In [1]: import numpy as np

In [2]: from numpy import linalg as LA

In [3]: np.set_printoptions(precision=1, suppress=True, linewidth=140)

In [4]: def tidy(a):
   ...:     return np.round(a, 1) + 0
   ...: 

In [5]: feats = np.array([[0.0, 0.0, -2.0, -1.0],
   ...:     [0.0, 0.0, 2.0, -1.0],
   ...:     [-2.0, 2.0, 0.0, 0.0],
   ...:     [-1.0, -1.0, 0.0, 0.0]])

In [6]: # symmetric

In [7]: x = np.array([-5, -4, -9, 9])

In [8]: y = feats @ x

In [9]: c, lr = np.zeros(4), 1 / LA.norm(feats, 2) ** 2

In [10]: for i in range(200):
    ...:     c -= lr * feats.T @ (feats @ c - y)
    ...:     if i % 50 == 0: print(i, round(LA.norm(feats @ c - y), 1))
    ...: 
0 11.7
50 0.0
100 0.0
150 0.0

In [11]: tidy(LA.cond(feats))
Out[11]: np.float64(2.0)

In [12]: evals, V = LA.eigh(feats)

In [13]: tidy(evals)
Out[13]: array([-2.8, -1.4,  1.4,  2.8])

In [14]: tidy(LA.svd(feats, compute_uv=False))
Out[14]: array([2.8, 2.8, 1.4, 1.4])

In [15]: tidy(evals.sum()), np.trace(feats)
Out[15]: (np.float64(0.0), np.float64(0.0))

In [16]: tidy(V @ np.diag(evals) @ V.T)
Out[16]: 
array([[ 0.,  0., -2., -1.],
       [ 0.,  0.,  2., -1.],
       [-2.,  2.,  0.,  0.],
       [-1., -1.,  0.,  0.]])

In [17]: tidy(LA.eigvalsh(feats + 5 * np.eye(4)))
Out[17]: array([2.2, 3.6, 6.4, 7.8])

In [18]: np.abs(V[:, -1]).round(6).argmax()
Out[18]: np.int64(2)

In [19]: x = np.array([1, 2, 1, 0])

In [20]: h1 = np.maximum(feats @ x, 0)

In [21]: feats * (h1 > 1e-9)[:, None]
Out[21]: 
array([[ 0.,  0., -0., -0.],
       [ 0.,  0.,  2., -1.],
       [-2.,  2.,  0.,  0.],
       [-0., -0.,  0.,  0.]])

In [22]: np.flatnonzero(h1 > 1e-9)
Out[22]: array([1, 2])

In [23]: tidy(np.tanh(feats @ x))
Out[23]: array([-1.,  1.,  1., -1.])

In [24]: data = np.load("mat.npy")

In [25]: tidy(data)
Out[25]: 
array([[ 0.7,  0.1, -0.3, -0.1, -0.3,  0.1,  0.1, -0.1,  0.5],
       [ 0.1,  1. ,  0.1,  0. ,  0.1,  0. ,  0. ,  0. , -0.2],
       [-0.3,  0.1,  0.7, -0.1, -0.3,  0.1,  0.1, -0.1,  0.5],
       [-0.1,  0. , -0.1,  1. , -0.1,  0. ,  0. ,  0. ,  0.2],
       [-0.3,  0.1, -0.3, -0.1,  0.7,  0.1,  0.1, -0.1,  0.5],
       [ 0.1,  0. ,  0.1,  0. ,  0.1,  1. ,  0. ,  0. , -0.2],
       [ 0.1,  0. ,  0.1,  0. ,  0.1,  0. ,  1. ,  0. , -0.2],
       [-0.1,  0. , -0.1,  0. , -0.1,  0. ,  0. ,  1. ,  0.2],
       [ 0.5, -0.2,  0.5,  0.2,  0.5, -0.2, -0.2,  0.2,  0.1]])

In [26]: # columns are unit length and at right angles

In [27]: x = np.array([8, -5, -1, -1, -1, -9, 3, -6, -3])

In [28]: (data @ x).argmax()
Out[28]: np.int64(6)

In [29]: tidy(data @ (2 * x))
Out[29]: array([  8.2,  -7.4,  -9.8,  -4.6,  -9.8, -15.4,   8.6, -14.6,   7. ])

In [30]: LA.norm(feats, axis=1).argmax()
Out[30]: np.int64(2)

In [31]: tidy(LA.norm(feats) ** 2 / LA.norm(feats, 2) ** 2)
Out[31]: np.float64(2.5)

In [32]: tidy(LA.norm(feats, "nuc"))
Out[32]: np.float64(8.5)

In [33]: tidy(LA.norm(feats, axis=1))
Out[33]: array([2.2, 2.2, 2.8, 1.4])

In [34]: tidy(LA.norm(feats[3], 1)), tidy(LA.norm(feats[3], np.inf))
Out[34]: (np.float64(2.0), np.float64(1.0))

In [35]: tidy(data.T @ data)
Out[35]: 
array([[1., 0., 0., 0., 0., 0., 0., 0., 0.],
       [0., 1., 0., 0., 0., 0., 0., 0., 0.],
       [0., 0., 1., 0., 0., 0., 0., 0., 0.],
       [0., 0., 0., 1., 0., 0., 0., 0., 0.],
       [0., 0., 0., 0., 1., 0., 0., 0., 0.],
       [0., 0., 0., 0., 0., 1., 0., 0., 0.],
       [0., 0., 0., 0., 0., 0., 1., 0., 0.],
       [0., 0., 0., 0., 0., 0., 0., 1., 0.],
       [0., 0., 0., 0., 0., 0., 0., 0., 1.]])

In [36]: tidy(LA.pinv(data))
Out[36]: 
array([[ 0.7,  0.1, -0.3, -0.1, -0.3,  0.1,  0.1, -0.1,  0.5],
       [ 0.1,  1. ,  0.1,  0. ,  0.1,  0. ,  0. ,  0. , -0.2],
       [-0.3,  0.1,  0.7, -0.1, -0.3,  0.1,  0.1, -0.1,  0.5],
       [-0.1,  0. , -0.1,  1. , -0.1,  0. ,  0. ,  0. ,  0.2],
       [-0.3,  0.1, -0.3, -0.1,  0.7,  0.1,  0.1, -0.1,  0.5],
       [ 0.1,  0. ,  0.1,  0. ,  0.1,  1. ,  0. ,  0. , -0.2],
       [ 0.1,  0. ,  0.1,  0. ,  0.1,  0. ,  1. ,  0. , -0.2],
       [-0.1,  0. , -0.1,  0. , -0.1,  0. ,  0. ,  1. ,  0.2],
       [ 0.5, -0.2,  0.5,  0.2,  0.5, -0.2, -0.2,  0.2,  0.1]])

In [37]: tidy(LA.svd(data, compute_uv=False))
Out[37]: array([1., 1., 1., 1., 1., 1., 1., 1., 1.])

In [38]: tidy(np.sort(np.abs(LA.eigvals(data))))
Out[38]: array([1., 1., 1., 1., 1., 1., 1., 1., 1.])

In [39]: np.allclose(data, data.T)
Out[39]: True

In [40]: tidy(LA.det(data))
Out[40]: np.float64(-1.0)

In [41]: tidy(np.abs(LA.eigvals(data)).max())
Out[41]: np.float64(1.0)

In [42]: K = np.loadtxt("case10.csv", delimiter=",")

In [43]: K
Out[43]: 
array([[-0.3, -2. ,  1.3,  0.6, -0.5],
       [-0.2,  0. , -2.2,  0.3, -0.3],
       [-1.6,  0.3, -1.9, -0.2,  0.2],
       [-0.4, -1.6, -1.2,  0.4, -0.3],
       [-0.4,  0.8,  0.1, -1. ,  0.9],
       [ 1.2, -1.5, -0.1, -1.4,  1.4],
       [-0.4,  0.9,  1.3, -0.3,  0.3],
       [-1.7, -1.3, -1.3, -1. ,  1.2],
       [-0.8,  0. , -0.2,  1.9, -1.9],
       [-1.3, -0.1,  1.2, -1.3,  1.1],
       [ 0. , -0.6,  1. ,  0.8, -0.9],
       [ 0.1, -0.7,  0.3,  0.5, -0.4],
       [-0.9, -0.6,  0.2, -0.8,  0.8],
       [-0.2,  0.4, -1.4, -1. ,  1.2],
       [ 0.6,  0.2, -1.1, -0.6,  0.6],
       [ 0.5, -0.3,  2.6, -0.3,  0.5],
       [ 0. ,  0.6,  2.4,  0.6, -0.6],
       [ 0. ,  0.8, -0.6, -0.7,  0.8],
       [ 1. ,  0. ,  0.1, -0.1,  0. ],
       [-1.2,  1.5, -0.4,  0. ,  0.1],
       [ 1.5,  0.8,  0.2, -0.1,  0.1],
       [-0.9, -2.6,  1.2,  1.8, -1.6],
       [-1.4,  0.2, -0.3, -1.3,  1.4],
       [ 0. ,  0.7,  0.2,  1.4, -1.4],
       [-0.8,  1. , -1.6,  1.1, -1.2],
       [-0.2,  0.5,  0.3, -0.1,  0.1],
       [ 0.8, -0.7, -1.2, -0.9,  0.9],
       [ 0.3,  0.4, -0.5,  1.2, -1.1],
       [-0.1, -1.3,  1.7,  0.8, -0.9],
       [ 0.3, -0.1,  1.6,  0.2, -0.2],
       [ 1.4,  0. ,  1. , -2.1,  2.1],
       [-0.1, -0.8,  0.8,  0.4, -0.4],
       [-1.4,  1.6,  0.3, -0.9,  0.8],
       [ 0.1,  1.3, -2.6, -1.1,  1.1],
       [ 0.4,  0.1,  1.1, -1.4,  1.4]])

In [44]: tidy(np.abs(LA.svd(K)[2][-1]))
Out[44]: array([0. , 0. , 0. , 0.7, 0.7])

In [45]: LA.matrix_rank(K, rtol=0.1)
Out[45]: np.int64(4)

In [46]: round(np.log10(LA.cond(K)))
Out[46]: 1

In [47]: t3 = np.stack([K, 3 * K, K[::-1]])

In [48]: LA.matrix_rank(t3)
Out[48]: array([5, 5, 5])

In [49]: rng = np.random.default_rng(79)

In [50]: B = K + rng.integers(-2, 3, (35, 4)) @ rng.integers(-2, 3, (4, 5))

In [51]: tidy(B)
Out[51]: 
array([[  7.7,   0. ,  -2.7,  -3.4,   1.5],
       [ -6.2,   7. ,  -7.2,  -8.7,  -3.3],
       [ -7.6,   8.3,  -0.9,  -6.2,   4.2],
       [  3.6,  -2.6,  -0.2,   1.4,   4.7],
       [ -2.4,   1.8,   2.1,   0. ,  -0.1],
       [  3.2,  -0.5,  -2.1,  -2.4,  -3.6],
       [ -0.4,   2.9,   5.3,  -0.3,  10.3],
       [ -1.7,   8.7,  -9.3, -13. ,  -4.8],
       [  7.2, -10. ,  -0.2,   9.9,  -3.9],
       [  4.7,  -8.1,   5.2,   7.7,   3.1],
       [-10. ,   5.4,  -1. ,  -6.2,  -0.9],
       [  4.1,  -8.7,   1.3,   7.5,  -2.4],
       [ -6.9,   4.4,   1.2,  -3.8,  -0.2],
       [  9.8,  -2.6,  -5.4,   0. ,  -3.8],
       [  0.6,  -0.8,   2.9,   2.4,   5.6],
       [ 10.5,  -3.3,  -2.4,   0.7,  -8.5],
       [ 10. ,  -5.4,   0.4,   4.6,  -2.6],
       [  0. ,   1.8,  -4.6,  -3.7,  -4.2],
       [ -5. ,  -2. ,   3.1,   2.9,   0. ],
       [ -3.2,   5.5,   0.6,  -2. ,   0.1],
       [  5.5,  -2.2,  -1.8,   0.9,  -0.9],
       [  5.1,  -4.6,  -3.8,   1.8, -11.6],
       [ -5.4,   6.2,   0.7,  -5.3,   3.4],
       [  6. ,   1.7,  -4.8,  -1.6,  -6.4],
       [ -4.8,  -1. ,   2.4,   3.1,   8.8],
       [  9.8,   0.5,  -4.7,  -2.1,  -3.9],
       [ -7.2,  -2.7,   3.8,   3.1,   2.9],
       [ -9.7,   7.4,  -1.5,  -5.8,  -0.1],
       [  1.9,  -5.3,  -1.3,   2.8,  -8.9],
       [  4.3,  -2.1,  -1.4,   1.2,  -8.2],
       [ -0.6,   1. ,  -1. ,  -4.1,  -0.9],
       [ -0.1,   3.2,  -4.2,  -5.6,  -4.4],
       [ -5.4,   3.6,  -1.7,  -4.9,   2.8],
       [ -5.9,  -0.7,   3.4,   1.9,  13.1],
       [  2.4,   1.1,   1.1,  -2.4,   4.4]])

In [52]: LA.matrix_rank(B - K, tol=1e-8)
Out[52]: np.int64(4)

In [53]: J = np.loadtxt("run7.csv", delimiter=",")

In [54]: J
Out[54]: 
array([[25., 25., 20.],
       [25., 29., 26.],
       [20., 26., 25.]])

In [55]: # equal to its transpose

In [56]: B = J / LA.norm(J, axis=1, keepdims=True)

In [57]: cov = B @ B.T

In [58]: tidy(np.degrees(np.arccos(np.clip(cov[1, 0], -1, 1))))
Out[58]: np.float64(5.9)

In [59]: evals, V = LA.eigh(J)

In [60]: tidy(evals.sum()), np.trace(J)
Out[60]: (np.float64(79.0), np.float64(79.0))

In [61]: tidy(LA.eigvalsh(J + -2 * np.eye(3)))
Out[61]: array([-2. ,  3.1, 71.9])

In [62]: tidy(np.abs(V[:, -1]))
Out[62]: array([0.5, 0.6, 0.6])

In [63]: tidy(LA.eigvalsh(J @ J))
Out[63]: array([   0. ,   25.6, 5467.4])

In [64]: tidy(V.T @ J @ V)
Out[64]: 
array([[ 0. ,  0. ,  0. ],
       [ 0. ,  5.1,  0. ],
       [ 0. ,  0. , 73.9]])

In [65]: tidy(V.T @ V)
Out[65]: 
array([[1., 0., 0.],
       [0., 1., 0.],
       [0., 0., 1.]])

In [66]: np.argsort(-LA.norm(J, axis=0).round(6), kind="stable")[:3]
Out[66]: array([1, 2, 0])

In [67]: tidy(LA.norm(J, 2) / LA.norm(J))
Out[67]: np.float64(1.0)

In [68]: LA.matrix_rank(J, rtol=0.1)
Out[68]: np.int64(1)

In [69]: LA.cond(J) > 100
Out[69]: np.True_

In [70]: [round(float(x), 1) for x in LA.svd(J, compute_uv=False)[:3]]
Out[70]: [73.9, 5.1, 0.0]

In [71]: M = np.load("dump.npy")

In [72]: M
Out[72]: 
array([[1. , 0.5, 0.2, 0.1, 0.1, 0. , 0. , 0. , 0. ],
       [0.5, 1. , 0.5, 0.2, 0.1, 0.1, 0. , 0. , 0. ],
       [0.2, 0.5, 1. , 0.5, 0.2, 0.1, 0.1, 0. , 0. ],
       [0.1, 0.2, 0.5, 1. , 0.5, 0.2, 0.1, 0.1, 0. ],
       [0.1, 0.1, 0.2, 0.5, 1. , 0.5, 0.2, 0.1, 0.1],
       [0. , 0.1, 0.1, 0.2, 0.5, 1. , 0.5, 0.2, 0.1],
       [0. , 0. , 0.1, 0.1, 0.2, 0.5, 1. , 0.5, 0.2],
       [0. , 0. , 0. , 0.1, 0.1, 0.2, 0.5, 1. , 0.5],
       [0. , 0. , 0. , 0. , 0.1, 0.1, 0.2, 0.5, 1. ]])

In [73]: # symmetric, so the eigenvalues are real

In [74]: B = LA.inv(M)

In [75]: tidy(M @ B)
Out[75]: 
array([[1., 0., 0., 0., 0., 0., 0., 0., 0.],
       [0., 1., 0., 0., 0., 0., 0., 0., 0.],
       [0., 0., 1., 0., 0., 0., 0., 0., 0.],
       [0., 0., 0., 1., 0., 0., 0., 0., 0.],
       [0., 0., 0., 0., 1., 0., 0., 0., 0.],
       [0., 0., 0., 0., 0., 1., 0., 0., 0.],
       [0., 0., 0., 0., 0., 0., 1., 0., 0.],
       [0., 0., 0., 0., 0., 0., 0., 1., 0.],
       [0., 0., 0., 0., 0., 0., 0., 0., 1.]])

In [76]: np.allclose(B, M.T)
Out[76]: False

In [77]: tidy(LA.inv(B))
Out[77]: 
array([[1. , 0.5, 0.2, 0.1, 0.1, 0. , 0. , 0. , 0. ],
       [0.5, 1. , 0.5, 0.2, 0.1, 0.1, 0. , 0. , 0. ],
       [0.2, 0.5, 1. , 0.5, 0.2, 0.1, 0.1, 0. , 0. ],
       [0.1, 0.2, 0.5, 1. , 0.5, 0.2, 0.1, 0.1, 0. ],
       [0.1, 0.1, 0.2, 0.5, 1. , 0.5, 0.2, 0.1, 0.1],
       [0. , 0.1, 0.1, 0.2, 0.5, 1. , 0.5, 0.2, 0.1],
       [0. , 0. , 0.1, 0.1, 0.2, 0.5, 1. , 0.5, 0.2],
       [0. , 0. , 0. , 0.1, 0.1, 0.2, 0.5, 1. , 0.5],
       [0. , 0. , 0. , 0. , 0.1, 0.1, 0.2, 0.5, 1. ]])
